>>> import numpy as np
>>> from numpy import linalg as LA
>>> np.set_printoptions(precision=1, suppress=True, linewidth=140, sign=" ")
>>> def rd(a):
...     return np.round(a, 1) + 0
... 
>>> A = np.loadtxt("case7.csv", delimiter=",")
>>> A
array([[39.,  0., -3.,  3., -3., -1.,  1., -3., -3., -2.],
       [ 3.,  1.,  1., -1.,  1.,  2.,  1.,  1.,  0.,  2.],
       [-2.,  2., 42., -3.,  2.,  2.,  0.,  2.,  1.,  2.],
       [ 2.,  3.,  1., 40.,  1.,  2.,  0.,  3., -2.,  1.],
       [ 0., -2.,  3., -1., 21., -3.,  2.,  1., -2., -1.],
       [-1.,  3., -1.,  2.,  2., 23.,  0., -2., -3., -3.],
       [ 1., -2.,  1.,  2., -2.,  0., 42.,  2.,  1.,  2.],
       [ 3.,  3., -1., -3., -3.,  3., -1., 23.,  2., -1.],
       [-3.,  0.,  1., -3.,  1.,  2.,  1.,  1., 21., -2.],
       [-2.,  2., -1.,  0.,  3., -3.,  2., -2., -1.,  1.]])
>>> T = np.stack([A, 2 * A, A[::-1]])
>>> LA.matrix_rank(T)
array([ 10,  10,  10])
>>> T.shape
(3, 10, 10)
>>> LA.matrix_rank(T.reshape(3, -1))
np.int64(2)
>>> T.sum(axis=0)
array([[115.,   2., -10.,   9.,  -6.,  -6.,   5., -11., -10.,  -5.],
       [  6.,   3.,   4.,  -6.,   4.,   8.,   4.,   4.,  21.,   4.],
       [ -3.,   9., 125., -12.,   3.,   9.,  -1.,  29.,   5.,   5.],
       [  7.,   7.,   4., 122.,   1.,   6.,  42.,  11.,  -5.,   5.],
       [ -1.,  -3.,   8.,  -1.,  65.,  14.,   6.,   1.,  -9.,  -6.],
       [ -3.,   7.,   0.,   5.,  27.,  66.,   2.,  -5., -11., -10.],
       [  5.,  -3.,   4.,  46.,  -5.,   2., 126.,   9.,   1.,   7.],
       [  7.,  11.,  39., -12.,  -7.,  11.,  -3.,  71.,   7.,  -1.],
       [ -6.,   1.,   4., -10.,   4.,   8.,   4.,   4.,  63.,  -4.],
       [ 33.,   6.,  -6.,   3.,   6., -10.,   7.,  -9.,  -6.,   1.]])
>>> rd(LA.norm(T, axis=(1, 2)))
array([  94.6,  189.2,   94.6])
>>> (T @ A.T).shape
(3, 10, 10)
>>> def softmax(z):
...     e = np.exp(z - z.max(axis=-1, keepdims=True))
...     return e / e.sum(axis=-1, keepdims=True)
... 
>>> rd(softmax(A[7] + -2))
array([ 0.,  0.,  0.,  0.,  0.,  0.,  0.,  1.,  0.,  0.])
>>> rd(softmax(10 * A[7]))
array([ 0.,  0.,  0.,  0.,  0.,  0.,  0.,  1.,  0.,  0.])
>>> S = A @ A.T / np.sqrt(10)
>>> softmax(S).round(6).argmax(axis=1)
array([ 0,  0,  2,  3,  4,  5,  6,  7,  8,  4])
>>> X = np.loadtxt("test2.csv", delimiter=",")
>>> X
array([[ 0.,  0.,  0.,  0.,  0.,  0.,  0.,  0.,  0., -2.,  0.],
       [ 0.,  0.,  0.,  0., -1.,  0.,  1.,  0.,  0.,  0.,  0.],
       [ 0.,  0.,  0.,  0., -2., -1.,  0.,  2.,  2.,  0.,  0.],
       [ 0.,  2.,  0.,  0.,  0.,  0.,  0.,  0., -2.,  0.,  0.],
       [ 1.,  0., -1., -2.,  0.,  0.,  0.,  0., -2.,  0.,  0.],
       [ 0.,  0.,  0.,  0.,  0.,  0., -2.,  0.,  0.,  0., -1.],
       [-1.,  0.,  0.,  0.,  0.,  2.,  0.,  0.,  1.,  0.,  0.],
       [ 0.,  0.,  0.,  0.,  1.,  0.,  2.,  0.,  0.,  0.,  0.],
       [ 2.,  0.,  0.,  0.,  1., -2., -1.,  0.,  0.,  0.,  0.]])
>>> X[3] @ X[0]
np.float64(0.0)
>>> rd(LA.norm(X, 2))
np.float64(4.5)
>>> rd(LA.norm(X) ** 2 / LA.norm(X, 2) ** 2)
np.float64(3.1)
>>> rd(LA.norm(X, axis=0))
array([ 2.4,  2. ,  1. ,  2. ,  2.6,  3. ,  3.2,  2. ,  3.6,  2. ,  1. ])
>>> rd(LA.norm(X[3] - X[0]))
np.float64(3.5)
>>> LA.norm(X, axis=1).argmax()
np.int64(2)
>>> rd(LA.norm(X[3], 1)), rd(LA.norm(X[3], np.inf))
(np.float64(4.0), np.float64(2.0))
>>> t = np.radians(30)
>>> r_ = np.eye(11)
>>> r_[5, 5] = r_[1, 1] = np.cos(t)
>>> r_[5, 1], r_[1, 5] = -np.sin(t), np.sin(t)
>>> rd(r_)
array([[ 1. ,  0. ,  0. ,  0. ,  0. ,  0. ,  0. ,  0. ,  0. ,  0. ,  0. ],
       [ 0. ,  0.9,  0. ,  0. ,  0. ,  0.5,  0. ,  0. ,  0. ,  0. ,  0. ],
       [ 0. ,  0. ,  1. ,  0. ,  0. ,  0. ,  0. ,  0. ,  0. ,  0. ,  0. ],
       [ 0. ,  0. ,  0. ,  1. ,  0. ,  0. ,  0. ,  0. ,  0. ,  0. ,  0. ],
       [ 0. ,  0. ,  0. ,  0. ,  1. ,  0. ,  0. ,  0. ,  0. ,  0. ,  0. ],
       [ 0. , -0.5,  0. ,  0. ,  0. ,  0.9,  0. ,  0. ,  0. ,  0. ,  0. ],
       [ 0. ,  0. ,  0. ,  0. ,  0. ,  0. ,  1. ,  0. ,  0. ,  0. ,  0. ],
       [ 0. ,  0. ,  0. ,  0. ,  0. ,  0. ,  0. ,  1. ,  0. ,  0. ,  0. ],
       [ 0. ,  0. ,  0. ,  0. ,  0. ,  0. ,  0. ,  0. ,  1. ,  0. ,  0. ],
       [ 0. ,  0. ,  0. ,  0. ,  0. ,  0. ,  0. ,  0. ,  0. ,  1. ,  0. ],
       [ 0. ,  0. ,  0. ,  0. ,  0. ,  0. ,  0. ,  0. ,  0. ,  0. ,  1. ]])
>>> Y = X @ r_.T
>>> rd(Y)
array([[ 0. ,  0. ,  0. ,  0. ,  0. ,  0. ,  0. ,  0. ,  0. , -2. ,  0. ],
       [ 0. ,  0. ,  0. ,  0. , -1. ,  0. ,  1. ,  0. ,  0. ,  0. ,  0. ],
       [ 0. , -0.5,  0. ,  0. , -2. , -0.9,  0. ,  2. ,  2. ,  0. ,  0. ],
       [ 0. ,  1.7,  0. ,  0. ,  0. , -1. ,  0. ,  0. , -2. ,  0. ,  0. ],
       [ 1. ,  0. , -1. , -2. ,  0. ,  0. ,  0. ,  0. , -2. ,  0. ,  0. ],
       [ 0. ,  0. ,  0. ,  0. ,  0. ,  0. , -2. ,  0. ,  0. ,  0. , -1. ],
       [-1. ,  1. ,  0. ,  0. ,  0. ,  1.7,  0. ,  0. ,  1. ,  0. ,  0. ],
       [ 0. ,  0. ,  0. ,  0. ,  1. ,  0. ,  2. ,  0. ,  0. ,  0. ,  0. ],
       [ 2. , -1. ,  0. ,  0. ,  1. , -1.7, -1. ,  0. ,  0. ,  0. ,  0. ]])
>>> np.allclose(X @ X.T, Y @ Y.T)
True
>>> rng = np.random.default_rng(52954)
>>> feats = np.eye(12, dtype=int)[rng.permutation(12)]
>>> feats
array([[ 0,  0,  0,  0,  1,  0,  0,  0,  0,  0,  0,  0],
       [ 0,  0,  0,  0,  0,  0,  0,  1,  0,  0,  0,  0],
       [ 0,  0,  0,  0,  0,  0,  0,  0,  0,  0,  1,  0],
       [ 0,  1,  0,  0,  0,  0,  0,  0,  0,  0,  0,  0],
       [ 0,  0,  0,  0,  0,  0,  0,  0,  1,  0,  0,  0],
       [ 0,  0,  1,  0,  0,  0,  0,  0,  0,  0,  0,  0],
       [ 0,  0,  0,  1,  0,  0,  0,  0,  0,  0,  0,  0],
       [ 0,  0,  0,  0,  0,  0,  0,  0,  0,  1,  0,  0],
       [ 1,  0,  0,  0,  0,  0,  0,  0,  0,  0,  0,  0],
       [ 0,  0,  0,  0,  0,  1,  0,  0,  0,  0,  0,  0],
       [ 0,  0,  0,  0,  0,  0,  1,  0,  0,  0,  0,  0],
       [ 0,  0,  0,  0,  0,  0,  0,  0,  0,  0,  0,  1]])
>>> cov = feats.T @ feats
>>> np.allclose(cov, cov.T)
True
>>> np.trace(cov), (feats ** 2).sum()
(np.int64(12), np.int64(12))
>>> rd(LA.eigvalsh(cov)[::-1])
array([ 1.,  1.,  1.,  1.,  1.,  1.,  1.,  1.,  1.,  1.,  1.,  1.])
>>> (feats @ feats.T).shape
(12, 12)
>>> Y = feats / LA.norm(feats, axis=1, keepdims=True)
>>> cov = Y @ Y.T
>>> (cov - 2 * np.eye(12)).round(6).argmax(axis=1)
array([ 1,  0,  0,  0,  0,  0,  0,  0,  0,  0,  0,  0])
>>> np.argwhere(np.triu(np.abs(cov) > 0.95, 1))
array([], shape=(0, 2), dtype=int64)
>>> cov[7]
array([ 0.,  0.,  0.,  0.,  0.,  0.,  0.,  1.,  0.,  0.,  0.,  0.])
>>> Y = np.array([[-0.3, 0.0, 1.1],
...     [1.2, -0.5, 0.9],
...     [0.4, -0.2, 1.7],
...     [-0.7, -0.7, -1.9],
...     [2.7, 0.7, 0.0],
...     [-0.7, -0.3, -1.7]])
>>> Z = np.array([[0.0, 1.5, 0.1, 0.9, 0.0, 1.4, -0.4, 1.2, 0.4, -0.5, 0.7],
...     [0.9, 0.1, -0.1, -1.6, -0.1, 1.4, -0.3, 0.6, -1.3, -0.5, 1.9],
...     [0.5, 1.2, -0.3, 0.9, 0.2, -1.4, -0.4, 0.4, 0.3, -1.7, 0.2]])
>>> J = Y @ Z
>>> rd(J)
array([[ 0.6,  0.9, -0.4,  0.7,  0.2, -2. , -0.3,  0.1,  0.2, -1.7,  0. ],
       [ 0. ,  2.8, -0.1,  2.7,  0.2, -0.3, -0.7,  1.5,  1.4, -1.9,  0.1],
       [ 0.7,  2.6, -0.4,  2.2,  0.4, -2.1, -0.8,  1. ,  0.9, -3. ,  0.2],
       [-1.6, -3.4,  0.6, -1.2, -0.3,  0.7,  1.2, -2. ,  0.1,  3.9, -2.2],
       [ 0.6,  4.1,  0.2,  1.3, -0.1,  4.8, -1.3,  3.7,  0.2, -1.7,  3.2],
       [-1.1, -3.1,  0.5, -1.7, -0.3,  1. ,  1. , -1.7, -0.4,  3.4, -1.4]])
>>> # rank 3
>>> U, sigma, VT = LA.svd(J)
>>> V = VT[:(sigma > 1e-8).sum()]
>>> x = J[3] + -1 * J[2] + rng.integers(2) * np.eye(11)[5]
>>> rd(x)
array([-2.2, -6. ,  1. , -3.4, -0.7,  3.8,  2. , -3.1, -0.9,  6.9, -2.4])
>>> np.allclose(V.T @ V @ x, x)
False
>>> rd(LA.norm(x - V.T @ V @ x))
np.float64(0.5)
>>> rd(V.T @ V)
array([[ 0.2,  0. , -0.1, -0.1,  0. , -0.1,  0. ,  0. , -0.1, -0.2,  0.2],
       [ 0. ,  0.4,  0. ,  0.3,  0. ,  0.1, -0.1,  0.2,  0.1, -0.2,  0.1],
       [-0.1,  0. ,  0. ,  0. ,  0. ,  0.1,  0. ,  0. ,  0. ,  0.1,  0. ],
       [-0.1,  0.3,  0. ,  0.5,  0. ,  0. ,  0. ,  0.1,  0.3,  0. , -0.2],
       [ 0. ,  0. ,  0. ,  0. ,  0. , -0.1,  0. ,  0. ,  0. ,  0. ,  0. ],
       [-0.1,  0.1,  0.1,  0. , -0.1,  0.7,  0. ,  0.2,  0. ,  0.3,  0.2],
       [ 0. , -0.1,  0. ,  0. ,  0. ,  0. ,  0. , -0.1,  0. ,  0.1, -0.1],
       [ 0. ,  0.2,  0. ,  0.1,  0. ,  0.2, -0.1,  0.2,  0. , -0.1,  0.1],
       [-0.1,  0.1,  0. ,  0.3,  0. ,  0. ,  0. ,  0. ,  0.2,  0.1, -0.2],
       [-0.2, -0.2,  0.1,  0. ,  0. ,  0.3,  0.1, -0.1,  0.1,  0.4, -0.2],
       [ 0.2,  0.1,  0. , -0.2,  0. ,  0.2, -0.1,  0.1, -0.2, -0.2,  0.3]])
>>> m1 = np.array([[1, 0, 0, 0, 0, 0],
...     [5, 1, 0, 0, 0, 0],
...     [-3, -4, 1, 0, 0, 0],
...     [5, 0, 5, 1, 0, 0],
...     [0, 1, 3, 3, 1, 0],
...     [5, -5, 1, 1, 1, 1]])
>>> t = np.radians(15)
>>> r_ = np.eye(6)
>>> r_[0, 0] = r_[5, 5] = np.cos(t)
>>> r_[0, 5], r_[5, 0] = -np.sin(t), np.sin(t)
>>> rd(r_)
array([[ 1. ,  0. ,  0. ,  0. ,  0. , -0.3],
       [ 0. ,  1. ,  0. ,  0. ,  0. ,  0. ],
       [ 0. ,  0. ,  1. ,  0. ,  0. ,  0. ],
       [ 0. ,  0. ,  0. ,  1. ,  0. ,  0. ],
       [ 0. ,  0. ,  0. ,  0. ,  1. ,  0. ],
       [ 0.3,  0. ,  0. ,  0. ,  0. ,  1. ]])
>>> Y = m1 @ r_.T
>>> rd(Y)
array([[ 1. ,  0. ,  0. ,  0. ,  0. ,  0.3],
       [ 4.8,  1. ,  0. ,  0. ,  0. ,  1.3],
       [-2.9, -4. ,  1. ,  0. ,  0. , -0.8],
       [ 4.8,  0. ,  5. ,  1. ,  0. ,  1.3],
       [ 0. ,  1. ,  3. ,  3. ,  1. ,  0. ],
       [ 4.6, -5. ,  1. ,  1. ,  1. ,  2.3]])
>>> rd(LA.svd(m1, compute_uv=False)), rd(LA.svd(Y, compute_uv=False))
(array([ 10.1,   6.5,   5.3,   2.2,   0.3,   0. ]), array([ 10.1,   6.5,   5.3,   2.2,   0.3,   0. ]))
>>> rd(LA.det(r_)), rd(np.trace(r_))
(np.float64(1.0), np.float64(5.9))
>>> Y = np.array([[9, 7], [2, 0], [5, 6], [9, 9], [7, 3], [0, 7]])
>>> np.einsum("ik,kj->ji", m1, Y)
array([[  9,  47, -30,  79,  51,  56],
       [  7,  35, -15,  74,  48,  60]])
>>> np.einsum("ij->j", m1)
array([13, -7, 10,  5,  2,  1])
>>> np.vstack([m1, Y.T]).shape
(8, 6)
>>> np.argsort(-LA.norm(m1, axis=0).round(6), kind="stable")[:3]
array([ 0,  1,  2])
>>> LA.matrix_rank(m1, rtol=0.1)
np.int64(4)
>>> rd(LA.norm(m1, 2) / LA.norm(m1))
np.float64(0.8)
>>> np.allclose(m1 @ m1.T, m1.T @ m1)
False
>>> m1.inv()
Traceback (most recent call last):
  File "<python-input-78>", line 1, in <module>
    m1.inv()
    ^^^^^^
AttributeError: 'numpy.ndarray' object has no attribute 'inv'
>>> m1 @ m1
array([[  1,   0,   0,   0,   0,   0],
       [ 10,   1,   0,   0,   0,   0],
       [-26,  -8,   1,   0,   0,   0],
       [ -5, -20,  10,   1,   0,   0],
       [ 11, -10,  21,   6,   1,   0],
       [-13, -13,  10,   5,   2,   1]])
>>> rd(np.abs(LA.eigvals(m1)).max())
np.float64(1.0)
>>> (m1 - m1.T) / 2
array([[ 0. , -2.5,  1.5, -2.5,  0. , -2.5],
       [ 2.5,  0. ,  2. ,  0. , -0.5,  2.5],
       [-1.5, -2. ,  0. , -2.5, -1.5, -0.5],
       [ 2.5,  0. ,  2.5,  0. , -1.5, -0.5],
       [ 0. ,  0.5,  1.5,  1.5,  0. , -0.5],
       [ 2.5, -2.5,  0.5,  0.5,  0.5,  0. ]])
>>> labels = rng.permutation(6)
>>> labels
array([ 0,  2,  5,  1,  4,  3])
>>> Y = m1[labels][:, labels]
>>> Y
array([[ 1,  0,  0,  0,  0,  0],
       [-3,  1,  0, -4,  0,  0],
       [ 5,  1,  1, -5,  1,  1],
       [ 5,  0,  0,  1,  0,  0],
       [ 0,  3,  0,  1,  1,  3],
       [ 5,  5,  0,  0,  0,  1]])
>>> np.allclose(Y, m1)
False
>>> E = np.load("x.npy")
>>> E
array([[24, -2, -2, -1, -5,  1,  1, -5,  2, -1,  2,  1, -4,  4],
       [ 3, 21,  0,  5, -1,  2,  5,  0,  4, -4,  5,  0,  2, -3],
       [ 5, -1,  5, -3,  0,  1,  5,  5,  0,  3,  2, -3, -3, -5],
       [ 3,  5,  0, -5,  5, -5, -4, -5,  5, -3,  2,  5, -3,  3],
       [ 3, -4, -1,  5,  0,  3, -1,  4, -3,  0, -5, -5, -4,  1],
       [-1,  5,  3,  3,  3, 12,  4,  3,  4,  2, -2,  5, -3,  4],
       [-3, -5, -3,  2,  4,  3, 20, -4, -3,  2,  2,  0, -1, -1],
       [-2, -4,  1,  5,  0, -3,  0, 15,  2, -3,  5, -5, -5,  4],
       [-1, -5,  1, -2,  3,  0,  0,  2,  6, -5,  1, -1, -3,  0],
       [-3,  3,  4, -1, -1, -5, -3, -1,  2, 14,  0,  2,  2,  3],
       [ 1, -2, -5,  0,  3,  5,  3,  3,  4, -2,  5, -3,  3, -4],
       [-4, -1,  2, -5, -1,  0, -5,  1,  5, -1,  0,  3, -5,  3],
       [ 4,  0,  0, -2,  0, -3, -2,  3,  4, -4,  4,  0,  0,  1],
       [ 5,  2,  1,  4, -1, -3,  3,  3,  0,  1,  2, -5,  0,  3]])
>>> cov = E.T @ E
>>> (E @ E.T).shape
(14, 14)
>>> LA.matrix_rank(cov)
np.int64(14)
>>> rd(LA.svd(E, compute_uv=False) ** 2)
array([ 817.4,  720.6,  679.1,  534.7,  337.8,  286.3,  237.8,  129.1,   83.5,   38.8,   19.4,   14.4,    3.5,    0.6])
>>> rd(LA.norm(feats, axis=0))
array([ 1.,  1.,  1.,  1.,  1.,  1.,  1.,  1.,  1.,  1.,  1.,  1.])
>>> feats[:, 4] @ feats[:, 5]
np.int64(0)
>>> Y = E[0, 0] * E[1:] - np.outer(E[1:, 0], E[0])
>>> Y
array([[   0,  510,    6,  123,   -9,   45,  117,   15,   90,  -93,  114,   -3,   60,  -84],
       [   0,  -14,  130,  -67,   25,   19,  115,  145,  -10,   77,   38,  -77,  -52, -140],
       [   0,  126,    6, -117,  135, -123,  -99, -105,  114,  -69,   42,  117,  -60,   60],
       [   0,  -90,  -18,  123,   15,   69,  -27,  111,  -78,    3, -126, -123,  -84,   12],
       [   0,  118,   70,   71,   67,  289,   97,   67,   98,   47,  -46,  121,  -76,  100],
       [   0, -126,  -78,   45,   81,   75,  483, -111,  -66,   45,   54,    3,  -36,  -12],
       [   0, -100,   20,  118,  -10,  -70,    2,  350,   52,  -74,  124, -118, -128,  104],
       [   0, -122,   22,  -49,   67,    1,    1,   43,  146, -121,   26,  -23,  -76,    4],
       [   0,   66,   90,  -27,  -39, -117,  -69,  -39,   54,  333,    6,   51,   36,   84],
       [   0,  -46, -118,    1,   77,  119,   71,   77,   94,  -47,  118,  -73,   76, -100],
       [   0,  -32,   40, -124,  -44,    4, -116,    4,  128,  -28,    8,   76, -136,   88],
       [   0,    8,    8,  -44,   20,  -76,  -52,   92,   88,  -92,   88,   -4,   16,    8],
       [   0,   58,   34,  101,    1,  -77,   67,   97,  -10,   29,   38, -125,   20,   52]])
>>> LA.matrix_rank(Y), LA.matrix_rank(E)
(np.int64(13), np.int64(14))
